In [1]: import numpy as np

In [2]: np.set_printoptions(precision=3, suppress=True, linewidth=140, floatmode="fixed")

In [3]: m1 = np.load("w.npy")

In [4]: m1
Out[4]: 
array([[-0.884, -0.468],
       [-0.468,  0.884]])

In [5]: # keeps lengths

In [6]: x0 = np.array([2, 1])

In [7]: rhs = m1 @ x0

In [8]: rhs
Out[8]: array([-2.235, -0.052])

In [9]: np.linalg.solve(m1.T, m1[1])
Out[9]: array([-0.000,  1.000])

In [10]: np.linalg.solve(m1, rhs + m1[:, 0])
Out[10]: array([3.000, 1.000])

In [11]: np.linalg.solve(m1, m1[:, 1])
Out[11]: array([-0.000,  1.000])

In [12]: np.linalg.solve(m1, rhs)
Out[12]: array([2.000, 1.000])

In [13]: O, evecs = np.linalg.qr(m1[:, :1])[0], np.linalg.qr(m1[:, 1:])[0]

In [14]: sig = np.linalg.svd(O.T @ evecs, compute_uv=False)

In [15]: (sig > 0.9).sum()
Out[15]: np.int64(0)

In [16]: np.all(np.linalg.eigvalsh(m1) > 0)
Out[16]: np.False_

In [17]: try:
    ...:     np.linalg.cholesky(m1)
    ...: except np.linalg.LinAlgError as e:
    ...:     print("failed:", e)
    ...: 
failed: Matrix is not positive definite

In [18]: out = np.linalg.inv(m1)

In [19]: (np.abs(out) > 1e-9).astype(int)
Out[19]: 
array([[1, 1],
       [1, 1]])

In [20]: np.linalg.inv(out)
Out[20]: 
array([[-0.884, -0.468],
       [-0.468,  0.884]])

In [21]: out
Out[21]: 
array([[-0.884, -0.468],
       [-0.468,  0.884]])

In [22]: np.linalg.det(m1) * out
Out[22]: 
array([[ 0.884,  0.468],
       [ 0.468, -0.884]])

In [23]: round(np.linalg.det(m1) * np.linalg.det(out), 3)
Out[23]: np.float64(1.0)

In [24]: round(float(np.linalg.cond(m1)), 3)
Out[24]: 1.0

In [25]: np.round(np.linalg.slogdet(m1)[0], 3)
Out[25]: np.float64(-1.0)

In [26]: np.allclose(out, m1.T)
Out[26]: True

In [27]: sig = 20 * 0.7 ** np.arange(3)

In [28]: O, _ = np.linalg.qr(np.array([[-0.6, -0.6, -1.0], [0.0, -0.2, -0.5], [-0.9, 0.4, -0.5]]))

In [29]: rng = np.random.default_rng(4371)

In [30]: arr = rng.normal(size=(24, 3)) * sig @ O

In [31]: arr
Out[31]: 
array([[ -8.940,  12.723,   7.066],
       [ -7.615,  12.840,  -0.330],
       [-20.334,  18.439,  -5.934],
       [ -1.204, -12.610,   8.487],
       [ 19.937,  -1.898,  30.894],
       [-10.621, -21.650,   6.860],
       [  0.265,  -7.805,   3.192],
       [  7.228,  -0.623,   8.545],
       [-12.193,  10.951,   9.471],
       [-15.944, -21.891, -22.592],
       [ 29.539,  27.702,  -8.948],
       [ 20.348,  -8.982,  16.169],
       [  3.113,  10.575,  -4.907],
       [  1.707,   5.391,  15.263],
       [  3.169,  -3.049, -19.134],
       [  3.221,  -5.604,  -3.205],
       [-20.130,   0.492, -12.872],
       [-15.309, -13.631,  -5.273],
       [  5.921, -13.978,  12.655],
       [  0.274,  12.715, -16.391],
       [-25.332,  -2.428, -15.925],
       [ -0.781,   4.157,  -4.240],
       [  7.006,   9.248, -18.488],
       [-15.836,   8.709,   3.420]])

In [32]: labels = arr[:, 0] > np.median(arr[:, 0])

In [33]: r0 = arr[labels].mean(axis=0) - arr[~labels].mean(axis=0)

In [34]: r0
Out[34]: array([21.330,  2.299,  3.959])

In [35]: ((arr - arr.mean(axis=0)) @ r0 > 0).astype(int)
Out[35]: array([0, 0, 0, 1, 1, 0, 1, 1, 0, 0, 1, 1, 1, 1, 1, 1, 0, 0, 1, 1, 0, 1, 1, 0])

In [36]: round(float((((arr - arr.mean(axis=0)) @ r0 > 0) == labels).mean()), 3)
Out[36]: 0.917
